% ipython --no-banner

In [1]: import numpy as np

In [2]: from numpy import linalg as LA

In [3]: np.set_printoptions(suppress=True, linewidth=200)

In [4]: rd = lambda a: np.round(a, 1) + 0

In [5]: data = np.load("m.npy")

In [6]: rd(data)
Out[6]: 
array([[-11.7,  21.7,  16.5,  29.9],
       [-10.8,  19.9,  15.3,  27.4],
       [-10.3,  19.1,  14.7,  26.1],
       [ -9.9,  18.1,  14. ,  24.8],
       [ -6.9,  12.5,  10. ,  16.7],
       [ -6.2,  11.1,   9.1,  14.8],
       [ -3.1,   5.3,   4.7,   6.7],
       [ -2.8,   4.8,   4.3,   6. ],
       [ -2.6,   4.4,   3.9,   5.4],
       [ -1.9,   3.1,   2.9,   3.7],
       [ -1.5,   2.5,   2.4,   3. ],
       [ -0.1,   0.1,   0.1,   0.1],
       [  0.1,  -0.2,  -0.2,  -0.2],
       [  0.6,  -0.8,  -0.8,  -0.8],
       [  0.6,  -0.8,  -0.8,  -0.8],
       [  0.9,  -1.3,  -1.2,  -1.2],
       [  0.9,  -1.3,  -1.2,  -1.2],
       [  1.5,  -2.3,  -1.7,  -2.1],
       [  1.6,  -2.3,  -1.7,  -2.2],
       [  1.9,  -2.8,  -1.9,  -2.7],
       [  1.9,  -2.8,  -1.9,  -2.7],
       [  2.2,  -3.3,  -2.1,  -3.4],
       [  2.4,  -3.8,  -2.3,  -3.9],
       [  2.5,  -3.8,  -2.3,  -4. ],
       [  2.5,  -3.9,  -2.3,  -4.1],
       [  2.5,  -3.9,  -2.4,  -4.1],
       [  2.8,  -4.3,  -2.5,  -4.6],
       [  3.2,  -5. ,  -2.7,  -5.5],
       [  3.6,  -5.8,  -3. ,  -6.6],
       [  3.8,  -6.1,  -3.1,  -7. ],
       [  3.9,  -6.4,  -3.2,  -7.3],
       [  4.8,  -7.9,  -3.8,  -9.4],
       [  4.8,  -8. ,  -3.8,  -9.6],
       [  5.3,  -8.8,  -4.1, -10.7],
       [  5.4,  -9. ,  -4.2, -11. ],
       [  5.6,  -9.5,  -4.4, -11.7],
       [  5.7,  -9.7,  -4.4, -12. ],
       [  6.5, -11.2,  -5. , -14. ],
       [  7.4, -12.8,  -5.6, -16.3]])

In [7]: def softmax(z):
   ...:     e = np.exp(z - z.max(axis=-1, keepdims=True))
   ...:     return e / e.sum(axis=-1, keepdims=True)
   ...: 

In [8]: rd(softmax(10 * data[5]))
Out[8]: array([0., 0., 0., 1.])

In [9]: rd(softmax(data).sum(axis=1))
Out[9]: array([1., 1., 1., 1., 1., 1., 1., 1., 1., 1., 1., 1., 1., 1., 1., 1., 1., 1., 1., 1., 1., 1., 1., 1., 1., 1., 1., 1., 1., 1., 1., 1., 1., 1., 1., 1., 1., 1., 1.])

In [10]: rd(softmax(data[5]))
Out[10]: array([0., 0., 0., 1.])

In [11]: att = data @ data.T / np.sqrt(4)

In [12]: softmax(att).round(6).argmax(axis=1)
Out[12]: array([ 0,  0,  0,  0,  0,  0,  0,  0,  0,  0,  0,  0, 38, 38, 38, 38, 38, 38, 38, 38, 38, 38, 38, 38, 38, 38, 38, 38, 38, 38, 38, 38, 38, 38, 38, 38, 38, 38, 38])

In [13]: E = np.loadtxt("mat.csv", delimiter=",")

In [14]: E
Out[14]: 
array([[-1., -2., -2.,  0.,  0., -2.,  0., -2.],
       [-2., -1., -2.,  0.,  0., -2.,  0., -2.],
       [-2., -2., -1.,  0.,  0., -2.,  0., -2.],
       [ 0.,  0.,  0., -1., -2.,  0., -2.,  0.],
       [ 0.,  0.,  0., -2., -1.,  0., -2.,  0.],
       [-2., -2., -2.,  0.,  0., -1.,  0., -2.],
       [ 0.,  0.,  0., -2., -2.,  0., -1.,  0.],
       [-2., -2., -2.,  0.,  0., -2.,  0., -1.]])

In [15]: evals, V = LA.eigh(E)

In [16]: x = np.array([-1, -1, 3, 1, 0, 3, -1, 2])

In [17]: np.abs(E).sum(axis=1).max(), np.abs(evals).max()
Out[17]: (np.float64(9.0), np.float64(9.0))

In [18]: rd(LA.eigvalsh(E[1:, 1:]))
Out[18]: array([-7., -5.,  1.,  1.,  1.,  1.,  1.])

In [19]: rd(x @ E @ x / (x @ x)), evals[0], rd(evals[-1])
Out[19]: (np.float64(-1.8), np.float64(-9.0), np.float64(1.0))

In [20]: A = np.load("test9.npy")

In [21]: A
Out[21]: 
array([[ 1. ,  0. ,  0. ,  0. ,  0. ,  0. ,  0. ],
       [ 0. ,  0.8,  0. ,  0. , -0.6,  0. ,  0. ],
       [ 0. ,  0. ,  1. ,  0. ,  0. ,  0. ,  0. ],
       [ 0. ,  0. ,  0. ,  1. ,  0. ,  0. ,  0. ],
       [ 0. ,  0.6,  0. ,  0. ,  0.8,  0. ,  0. ],
       [ 0. ,  0. ,  0. ,  0. ,  0. ,  1. ,  0. ],
       [ 0. ,  0. ,  0. ,  0. ,  0. ,  0. ,  1. ]])

In [22]: LA.norm(A, axis=1).argmax()
Out[22]: np.int64(0)

In [23]: rd(LA.norm(A, "nuc"))
Out[23]: np.float64(7.0)

In [24]: rd(LA.norm(A, axis=1))
Out[24]: array([1., 1., 1., 1., 1., 1., 1.])

In [25]: rd(LA.norm(A[1], 1)), rd(LA.norm(A[1], np.inf))
Out[25]: (np.float64(1.4), np.float64(0.8))

In [26]: rd(LA.norm(A, 2))
Out[26]: np.float64(1.0)

In [27]: rd(LA.norm(A) ** 2 / LA.norm(A, 2) ** 2)
Out[27]: np.float64(7.0)

In [28]: cov = np.cov(data, rowvar=False)

In [29]: rd(cov)
Out[29]: 
array([[ 24.6, -43.5, -29.7, -56.9],
       [-43.5,  77.2,  52.7, 101. ],
       [-29.7,  52.7,  36.7,  69. ],
       [-56.9, 101. ,  69. , 132.4]])

In [30]: rd(np.median(data, axis=0))
Out[30]: array([ 1.9, -2.8, -1.9, -2.7])

In [31]: A2 = np.array([[1, 0, 2, -2, 2, 3, 0, 3, -3, 3, -1, -1],
    ...:     [0, -3, 3, -1, -3, 0, 0, -3, 1, -1, 3, 3],
    ...:     [2, -3, 2, 2, -2, 2, -1, 1, 2, 2, -2, 2],
    ...:     [0, -1, 1, 3, -2, 2, 2, -2, 1, -3, -3, -1],
    ...:     [2, 2, -3, 2, -2, 3, 2, -3, -1, -2, 3, -3],
    ...:     [2, 2, -2, -1, -2, 2, -2, -3, -1, -2, 2, -2],
    ...:     [0, 3, 3, -3, -1, 3, 2, -3, 2, 1, 0, -3],
    ...:     [3, 3, -3, -3, 3, 0, 0, 0, -2, 1, 0, -3],
    ...:     [-2, -3, 0, -2, -3, -2, 3, 3, -2, 3, -2, -3],
    ...:     [2, -3, 1, 2, -1, -3, 2, -3, 0, -2, 2, 2],
    ...:     [3, -1, 1, 0, 0, 0, -1, 2, 1, 3, -2, -1],
    ...:     [2, -3, -3, 3, 0, 2, -1, 3, -3, -1, 3, 1]])

In [32]: X = np.triu(A2, 1)

In [33]: X
Out[33]: 
array([[ 0,  0,  2, -2,  2,  3,  0,  3, -3,  3, -1, -1],
       [ 0,  0,  3, -1, -3,  0,  0, -3,  1, -1,  3,  3],
       [ 0,  0,  0,  2, -2,  2, -1,  1,  2,  2, -2,  2],
       [ 0,  0,  0,  0, -2,  2,  2, -2,  1, -3, -3, -1],
       [ 0,  0,  0,  0,  0,  3,  2, -3, -1, -2,  3, -3],
       [ 0,  0,  0,  0,  0,  0, -2, -3, -1, -2,  2, -2],
       [ 0,  0,  0,  0,  0,  0,  0, -3,  2,  1,  0, -3],
       [ 0,  0,  0,  0,  0,  0,  0,  0, -2,  1,  0, -3],
       [ 0,  0,  0,  0,  0,  0,  0,  0,  0,  3, -2, -3],
       [ 0,  0,  0,  0,  0,  0,  0,  0,  0,  0,  2,  2],
       [ 0,  0,  0,  0,  0,  0,  0,  0,  0,  0,  0, -1],
       [ 0,  0,  0,  0,  0,  0,  0,  0,  0,  0,  0,  0]])

In [34]: U, sv, Vh = LA.svd(X)

In [35]: np.argmax(sv[:-1] / (sv[1:] + 1e-6)) + 1
Out[35]: np.int64(10)

In [36]: rd(sv)
Out[36]: array([10. ,  8.7,  6.9,  5.7,  5. ,  3.3,  2.8,  2. ,  0.6,  0.2,  0. ,  0. ])

In [37]: A2 = U[:, :10] @ np.diag(sv[:10]) @ Vh[:10]

In [38]: rd(LA.norm(X - A2, 2)), rd(sv[10])
Out[38]: (np.float64(0.0), np.float64(0.0))

In [39]: rd(np.abs(X - A2).max())
Out[39]: np.float64(0.0)

In [40]: LA.matrix_rank(X, rtol=0.05)
Out[40]: np.int64(9)

In [41]: np.unique(X.round(6), axis=0).shape
Out[41]: (12, 12)

In [42]: LA.lstsq(X[:-1].T, X[-1])[2]
Out[42]: np.int32(10)

In [43]: rd(X @ LA.pinv(X) @ X)
Out[43]: 
array([[ 0.,  0.,  2., -2.,  2.,  3.,  0.,  3., -3.,  3., -1., -1.],
       [ 0.,  0.,  3., -1., -3.,  0.,  0., -3.,  1., -1.,  3.,  3.],
       [ 0.,  0.,  0.,  2., -2.,  2., -1.,  1.,  2.,  2., -2.,  2.],
       [ 0.,  0.,  0.,  0., -2.,  2.,  2., -2.,  1., -3., -3., -1.],
       [ 0.,  0.,  0.,  0.,  0.,  3.,  2., -3., -1., -2.,  3., -3.],
       [ 0.,  0.,  0.,  0.,  0.,  0., -2., -3., -1., -2.,  2., -2.],
       [ 0.,  0.,  0.,  0.,  0.,  0.,  0., -3.,  2.,  1.,  0., -3.],
       [ 0.,  0.,  0.,  0.,  0.,  0.,  0.,  0., -2.,  1.,  0., -3.],
       [ 0.,  0.,  0.,  0.,  0.,  0.,  0.,  0.,  0.,  3., -2., -3.],
       [ 0.,  0.,  0.,  0.,  0.,  0.,  0.,  0.,  0.,  0.,  2.,  2.],
       [ 0.,  0.,  0.,  0.,  0.,  0.,  0.,  0.,  0.,  0.,  0., -1.],
       [ 0.,  0.,  0.,  0.,  0.,  0.,  0.,  0.,  0.,  0.,  0.,  0.]])

In [44]: rng = np.random.default_rng(92190)

In [45]: z = rng.permutation(12)

In [46]: z
Out[46]: array([11,  4, 10,  8,  7,  5,  1,  9,  2,  3,  0,  6])

In [47]: A2 = X[z][:, z]

In [48]: rd(LA.det(A2)), rd(LA.det(X[z]))
Out[48]: (np.float64(0.0), np.float64(0.0))

In [49]: U, sv, Vh = LA.svd(X)

In [50]: V = Vh[:(sv > 1e-8).sum()]

In [51]: x = X[3] + 4 * X[5] + rng.integers(2) * np.eye(12)[2]

In [52]: x
Out[52]: array([  0.,   0.,   0.,   0.,  -2.,   2.,  -6., -14.,  -3., -11.,   5.,  -9.])

In [53]: rd(V.T @ V)
Out[53]: 
array([[0., 0., 0., 0., 0., 0., 0., 0., 0., 0., 0., 0.],
       [0., 0., 0., 0., 0., 0., 0., 0., 0., 0., 0., 0.],
       [0., 0., 1., 0., 0., 0., 0., 0., 0., 0., 0., 0.],
       [0., 0., 0., 1., 0., 0., 0., 0., 0., 0., 0., 0.],
       [0., 0., 0., 0., 1., 0., 0., 0., 0., 0., 0., 0.],
       [0., 0., 0., 0., 0., 1., 0., 0., 0., 0., 0., 0.],
       [0., 0., 0., 0., 0., 0., 1., 0., 0., 0., 0., 0.],
       [0., 0., 0., 0., 0., 0., 0., 1., 0., 0., 0., 0.],
       [0., 0., 0., 0., 0., 0., 0., 0., 1., 0., 0., 0.],
       [0., 0., 0., 0., 0., 0., 0., 0., 0., 1., 0., 0.],
       [0., 0., 0., 0., 0., 0., 0., 0., 0., 0., 1., 0.],
       [0., 0., 0., 0., 0., 0., 0., 0., 0., 0., 0., 1.]])

In [54]: LA.matrix_rank(np.vstack([X, x]))
Out[54]: np.int64(10)

In [55]: np.allclose(V.T @ V @ x, x)
Out[55]: True

In [56]: rd(np.diag(V.T @ V))
Out[56]: array([0., 0., 1., 1., 1., 1., 1., 1., 1., 1., 1., 1.])
